$ python3 -q
>>> import numpy as np
>>> np.set_printoptions(precision=2, suppress=True, linewidth=160)
>>> X = np.load("case11.npy")
>>> X
array([[-26.99,  -7.58, -25.02, -17.23, -25.07,   1.92, -17.39,   2.02, -17.23],
       [ -9.79,  -1.19,  -8.45,  -4.89,  -9.34,   0.45,  -6.97,   1.63,  -4.89],
       [ -7.69,  -0.6 ,  -6.49,  -3.57,  -7.44,   0.25,  -5.68,   1.41,  -3.57],
       [ -5.76,  -0.15,  -4.69,  -2.42,  -5.69,   0.07,  -4.48,   1.13,  -2.42],
       [ -4.03,   0.16,  -3.12,  -1.49,  -4.11,  -0.09,  -3.37,   0.81,  -1.49],
       [ -3.02,   0.27,  -2.23,  -1.  ,  -3.19,  -0.17,  -2.7 ,   0.58,  -1.  ],
       [ -0.13,   0.01,  -0.07,  -0.06,  -0.19,  -0.06,  -0.19,  -0.05,  -0.06],
       [  0.33,   0.06,   0.17,   0.22,   0.51,   0.18,   0.51,   0.24,   0.22],
       [  0.41,   0.09,   0.22,   0.29,   0.65,   0.23,   0.64,   0.32,   0.29],
       [  0.51,   0.14,   0.27,   0.38,   0.8 ,   0.29,   0.79,   0.41,   0.38],
       [  0.67,   0.23,   0.37,   0.55,   1.06,   0.38,   1.03,   0.59,   0.55],
       [  1.78,   1.09,   1.19,   1.88,   2.71,   0.93,   2.51,   1.82,   1.88],
       [ 10.13,   8.61,   8.78,  12.44,  13.31,   3.18,  10.84,   9.32,  12.44],
       [ 14.35,  12.32,  12.8 ,  17.62,  18.31,   3.97,  14.57,  12.54,  17.62],
       [ 17.37,  14.94,  15.7 ,  21.29,  21.84,   4.47,  17.16,  14.73,  21.29],
       [ 22.09,  18.99,  20.26,  26.97,  27.28,   5.19,  21.13,  18.04,  26.97],
       [ 25.87,  22.2 ,  23.93,  31.47,  31.58,   5.72,  24.26,  20.59,  31.47]])
>>> np.allclose(X[:-1].T @ np.linalg.lstsq(X[:-1].T, X[-1])[0], X[-1])
True
>>> np.linalg.matrix_rank(X, rtol=0.1)
np.int64(2)
>>> np.argsort(-np.linalg.norm(X, axis=0).round(6), kind="stable")[:3]
array([4, 3, 8])
>>> left, sigma, VT = np.linalg.svd(X)
>>> np.argmax(sigma[:-1] / (sigma[1:] + 1e-6)) + 1
np.int64(3)
>>> sigma.round(2) + 0
array([136.36,  25.94,   4.64,   0.  ,   0.  ,   0.  ,   0.  ,   0.  ,   0.  ])
>>> B = left[:, :3] @ np.diag(sigma[:3]) @ VT[:3]
>>> round(np.abs(X - B).max(), 2)
np.float64(0.0)
>>> round(float(np.linalg.norm(X - B, 2)), 2), round(float(sigma[3]), 2)
(0.0, 0.0)
>>> round(float(np.linalg.norm(X - B) / np.linalg.norm(X)), 2)
0.0
>>> np.linalg.matrix_rank(X, rtol=0.05)
np.int64(2)
>>> rank = np.linalg.matrix_rank(X)
>>> rank
np.int64(3)
>>> N = np.linalg.svd(X)[2][rank:].T
>>> N.shape
(9, 6)
>>> [int(np.linalg.matrix_rank(X[:i])) for i in range(1, len(X) + 1)]
[1, 2, 3, 3, 3, 3, 3, 3, 3, 3, 3, 3, 3, 3, 3, 3, 3]
>>> [int(np.linalg.matrix_rank(np.delete(X, i, axis=0))) for i in range(17)]
[3, 3, 3, 3, 3, 3, 3, 3, 3, 3, 3, 3, 3, 3, 3, 3, 3]
>>> W0 = np.array([[-2, -4, -4, -4, -3, -3],
...     [3, 1, 1, 1, 2, 2],
...     [0, -2, -2, -2, -1, -1],
...     [2, 0, 0, 0, 1, 1]])
>>> W0
array([[-2, -4, -4, -4, -3, -3],
       [ 3,  1,  1,  1,  2,  2],
       [ 0, -2, -2, -2, -1, -1],
       [ 2,  0,  0,  0,  1,  1]])
>>> # column 2 repeats column 1
>>> np.abs(W0).max()
np.int64(4)
>>> np.linalg.matrix_rank(W0)
np.int64(2)
>>> W0.mean(axis=0)
array([ 0.75, -1.25, -1.25, -1.25, -0.25, -0.25])
>>> np.count_nonzero(W0)
np.int64(20)
>>> W0 - W0[0]
array([[0, 0, 0, 0, 0, 0],
       [5, 5, 5, 5, 5, 5],
       [2, 2, 2, 2, 2, 2],
       [4, 4, 4, 4, 4, 4]])
>>> np.round(np.linalg.norm(W0), 2)
np.float64(10.49)
>>> np.unravel_index(np.abs(W0).argmax(), W0.shape)
(np.int64(0), np.int64(1))
>>> np.diff(W0, axis=0)
array([[ 5,  5,  5,  5,  5,  5],
       [-3, -3, -3, -3, -3, -3],
       [ 2,  2,  2,  2,  2,  2]])
>>> np.argsort(-np.linalg.norm(W0, axis=0).round(6), kind="stable")[:3]
array([1, 2, 3])
>>> np.linalg.matrix_rank(W0, rtol=0.1)
np.int64(2)
>>> round(np.linalg.norm(W0, 2) / np.linalg.norm(W0), 2)
np.float64(0.94)
>>> left, sigma, VT = np.linalg.svd(W0)
>>> V = VT[:(sigma > 1e-8).sum()]
>>> rng = np.random.default_rng(1126)
>>> x = W0[1] + -1 * W0[0] + rng.integers(2) * np.eye(6)[4]
>>> x
array([5., 5., 5., 5., 5., 5.])
>>> V.T @ V
array([[ 0.7, -0.1, -0.1, -0.1,  0.3,  0.3],
       [-0.1,  0.3,  0.3,  0.3,  0.1,  0.1],
       [-0.1,  0.3,  0.3,  0.3,  0.1,  0.1],
       [-0.1,  0.3,  0.3,  0.3,  0.1,  0.1],
       [ 0.3,  0.1,  0.1,  0.1,  0.2,  0.2],
       [ 0.3,  0.1,  0.1,  0.1,  0.2,  0.2]])
>>> np.diag(V.T @ V)
array([0.7, 0.3, 0.3, 0.3, 0.2, 0.2])
>>> np.allclose(V.T @ V @ x, x)
True
>>> np.linalg.matrix_rank(np.vstack([W0, x]))
np.int64(2)
>>> round(float(np.linalg.norm(x - V.T @ V @ x)), 2)
0.0
>>> left, sigma, VT = np.linalg.svd(W0)
>>> sigma.round(2) + 0
array([9.9 , 3.47, 0.  , 0.  ])
>>> B = left[:, :2] @ np.diag(sigma[:2]) @ VT[:2]
>>> B.round(2) + 0
array([[-2., -4., -4., -4., -3., -3.],
       [ 3.,  1.,  1.,  1.,  2.,  2.],
       [ 0., -2., -2., -2., -1., -1.],
       [ 2.,  0.,  0.,  0.,  1.,  1.]])
>>> round(np.linalg.norm(W0 - B) / np.linalg.norm(W0), 2)
np.float64(0.0)
>>> left, sigma, VT = np.linalg.svd(X)
>>> V = VT[:(sigma > 1e-8).sum()]
>>> x = X[16] + 4 * X[0] + rng.integers(2) * np.eye(9)[5]
>>> x
array([-82.09,  -8.11, -76.14, -37.45, -68.7 ,  13.4 , -45.3 ,  28.69, -37.45])
>>> V.T @ V
array([[ 0.31, -0.04,  0.28,  0.08,  0.24, -0.07,  0.16, -0.19,  0.08],
       [-0.04,  0.31,  0.09,  0.26, -0.08, -0.04, -0.15,  0.2 ,  0.26],
       [ 0.28,  0.09,  0.35,  0.16,  0.1 , -0.17, -0.04, -0.23,  0.16],
       [ 0.08,  0.26,  0.16,  0.26,  0.05, -0.03, -0.03,  0.15,  0.26],
       [ 0.24, -0.08,  0.1 ,  0.05,  0.35,  0.11,  0.37,  0.05,  0.05],
       [-0.07, -0.04, -0.17, -0.03,  0.11,  0.18,  0.21,  0.23, -0.03],
       [ 0.16, -0.15, -0.04, -0.03,  0.37,  0.21,  0.45,  0.14, -0.03],
       [-0.19,  0.2 , -0.23,  0.15,  0.05,  0.23,  0.14,  0.52,  0.15],
       [ 0.08,  0.26,  0.16,  0.26,  0.05, -0.03, -0.03,  0.15,  0.26]])
>>> np.linalg.matrix_rank(np.vstack([X, x]))
np.int64(3)
>>> A = np.load("test17.npy")
>>> A
array([[ 0.7 ,  0.34,  0.84,  0.6 , -0.99, -0.82,  0.64,  0.68],
       [ 0.92, -0.97,  0.94,  0.58, -0.37, -0.41,  0.67, -0.8 ],
       [-0.14,  0.74, -0.68,  0.  , -0.72,  0.2 ,  0.  ,  0.73],
       [ 0.11, -0.99, -0.86, -0.59,  1.  ,  0.98, -0.54, -0.99],
       [-0.97,  0.74, -0.73, -0.78,  0.99,  0.38, -0.85, -0.45],
       [ 0.6 , -0.4 , -0.82,  0.12, -0.32,  0.79,  0.24,  0.24],
       [-0.02,  0.89, -0.9 ,  0.06, -0.92,  0.46,  0.09,  0.91],
       [ 0.87, -0.9 ,  0.72,  0.49, -0.54, -0.09,  0.59, -0.52],
       [ 0.96, -0.99,  0.9 ,  0.63, -0.43, -0.11,  0.74, -0.82],
       [ 0.79, -0.91, -1.  , -0.16,  0.83,  1.  ,  0.07, -0.34],
       [ 0.79, -0.8 ,  0.18,  0.36, -0.44,  0.31,  0.47, -0.29],
       [-0.49,  0.99, -0.26,  0.24, -1.  , -0.8 ,  0.16,  0.98],
       [ 0.73, -0.37,  0.98,  0.63, -0.96, -0.93,  0.65,  0.03],
       [ 0.84, -0.99, -0.93, -0.12,  0.98,  0.99,  0.1 , -0.91],
       [-0.12,  0.8 ,  0.18,  0.18, -0.9 , -0.58,  0.15,  0.74],
       [-0.96,  1.  ,  0.15, -0.38, -0.74, -0.9 , -0.58,  0.92],
       [ 0.14, -0.2 , -0.93, -0.2 ,  0.5 ,  0.89, -0.13,  0.11],
       [-0.87,  0.74, -0.98, -0.7 ,  0.96,  0.91, -0.74,  0.22],
       [-0.98,  0.98, -1.  , -0.88,  0.98,  0.98, -0.91,  0.74],
       [-0.75,  1.  ,  0.98,  0.36, -1.  , -1.  ,  0.17,  0.96],
       [ 0.87, -0.61,  0.86,  0.63, -0.95, -0.64,  0.7 ,  0.13],
       [ 0.97, -1.  ,  0.03,  0.49,  0.45,  0.87,  0.68, -0.89],
       [ 0.65, -0.91, -0.82, -0.06,  0.83,  0.92,  0.08, -0.66],
       [-0.99,  0.86, -0.99, -0.91,  1.  ,  0.91, -0.94, -0.37],
       [-0.26, -0.99, -0.71, -0.64,  1.  ,  0.96, -0.63, -0.99],
       [-0.12,  0.91,  0.98,  0.51, -0.99, -0.99,  0.43,  0.8 ],
       [-0.94,  0.23, -0.41, -0.74,  1.  ,  0.33, -0.81, -0.76],
       [ 0.96, -0.32,  0.99,  0.88, -1.  , -0.97,  0.91,  0.68],
       [-0.95, -0.81, -0.99, -0.91,  1.  ,  0.99, -0.93, -0.97],
       [ 0.9 ,  0.66,  0.12,  0.74, -1.  , -0.51,  0.81,  0.95],
       [-0.96, -0.79,  0.37, -0.83,  1.  ,  0.3 , -0.89, -0.99],
       [ 0.4 , -0.29, -0.54,  0.08, -0.17,  0.53,  0.15,  0.09]])
>>> B = np.c_[A[:, :6] @ np.array([[2, 2, 2, 2, 0, 0],
...     [0, 1, 0, 1, 0, 0],
...     [2, 0, 0, 1, 2, 2],
...     [2, 2, 2, 1, 1, 2],
...     [1, 2, 1, 1, 1, 2],
...     [1, 2, 1, 0, 0, 2]]), np.array([7, 0, -5, -8, -5, 5, 6, 5, -7, 4, -9, 5, 6, -8, 3, 4, -6, 8, 7, 1, 9, 7, 3, 2, -8, 0, -9, 5, 9, 4, -7, -2])]
>>> B
array([[ 2.47, -0.68,  0.79,  2.19,  1.29, -0.74,  7.  ],
       [ 4.1 ,  0.47,  2.22,  2.02,  2.09,  1.48,  0.  ],
       [-2.16, -0.58, -0.8 , -0.94, -2.08, -2.4 , -5.  ],
       [-0.7 ,  2.01,  1.02, -1.22, -1.31,  1.06, -8.  ],
       [-3.59, -0.02, -2.13, -1.72, -1.25, -0.28, -5.  ],
       [ 0.27,  1.98,  1.91, -0.22, -1.84, -0.46,  5.  ],
       [-2.18,  0.05, -0.38, -0.91, -2.66, -2.6 ,  6.  ],
       [ 3.53,  0.56,  2.09,  1.51,  1.39,  1.16,  5.  ],
       [ 4.44,  1.11,  2.64,  2.03,  2.  ,  1.98, -7.  ],
       [ 1.09,  4.01,  3.09,  0.34, -1.33,  1.34,  4.  ],
       [ 2.53,  1.24,  2.17,  0.88,  0.28,  0.82, -9.  ],
       [-2.82, -3.11, -2.3 , -1.01, -1.28, -3.64,  5.  ],
       [ 2.79, -1.43,  0.83,  1.74,  1.63, -0.56,  6.  ],
       [ 1.55,  4.39,  3.41,  0.62, -1.  ,  1.84, -8.  ],
       [-1.  , -2.04, -1.36,  0.02, -0.36, -2.24,  3.  ],
       [-4.02, -4.96, -4.32, -1.89, -0.82, -3.74,  4.  ],
       [-0.59,  2.46,  1.27, -0.55, -1.56,  0.52, -6.  ],
       [-3.23,  1.34, -1.27, -1.72, -1.7 ,  0.38,  8.  ],
       [-3.76,  1.18, -1.76, -1.88, -1.9 ,  0.16,  7.  ],
       [-0.82, -3.78, -2.78, -0.16,  1.32, -1.32,  1.  ],
       [ 3.13, -0.79,  1.41,  1.67,  1.4 , -0.2 ,  9.  ],
       [ 4.3 ,  4.56,  4.24,  1.91,  1.  ,  3.68,  7.  ],
       [ 1.29,  3.77,  2.93,  0.34, -0.87,  1.74,  3.  ],
       [-3.87,  0.88, -1.89, -2.02, -1.89,  0.02,  2.  ],
       [-1.26,  1.13,  0.16, -1.86, -1.06,  1.22, -8.  ],
       [ 0.76, -2.27, -1.2 ,  1.17,  1.48, -0.98,  0.  ],
       [-2.85, -0.47, -2.03, -1.8 , -0.56,  0.36, -9.  ],
       [ 3.69, -0.58,  1.71,  2.47,  1.86, -0.2 ,  5.  ],
       [-3.71, -0.55, -1.73, -3.61, -1.89,  0.18,  9.  ],
       [ 2.01,  0.92,  1.77,  2.32, -0.02, -1.3 ,  4.  ],
       [-1.54, -1.77, -2.28, -2.17,  0.91,  1.68, -7.  ],
       [ 0.24,  1.39,  1.32, -0.12, -1.17, -0.2 , -2.  ]])
>>> np.round(np.linalg.norm(B - A @ np.linalg.lstsq(A, B)[0], axis=0), 2) + 0
array([ 0.  ,  0.  ,  0.  ,  0.  ,  0.  ,  0.  , 28.23])
>>> np.linalg.norm(np.linalg.qr(A)[0].T @ B, axis=0) ** 2 / ((B ** 2).sum(axis=0) + 1e-12)
array([1.  , 1.  , 1.  , 1.  , 1.  , 1.  , 0.31])
>>> np.round(np.linalg.lstsq(A, B[:, 0])[0], 2) + 0
array([2., 0., 2., 2., 1., 1., 0., 0.])
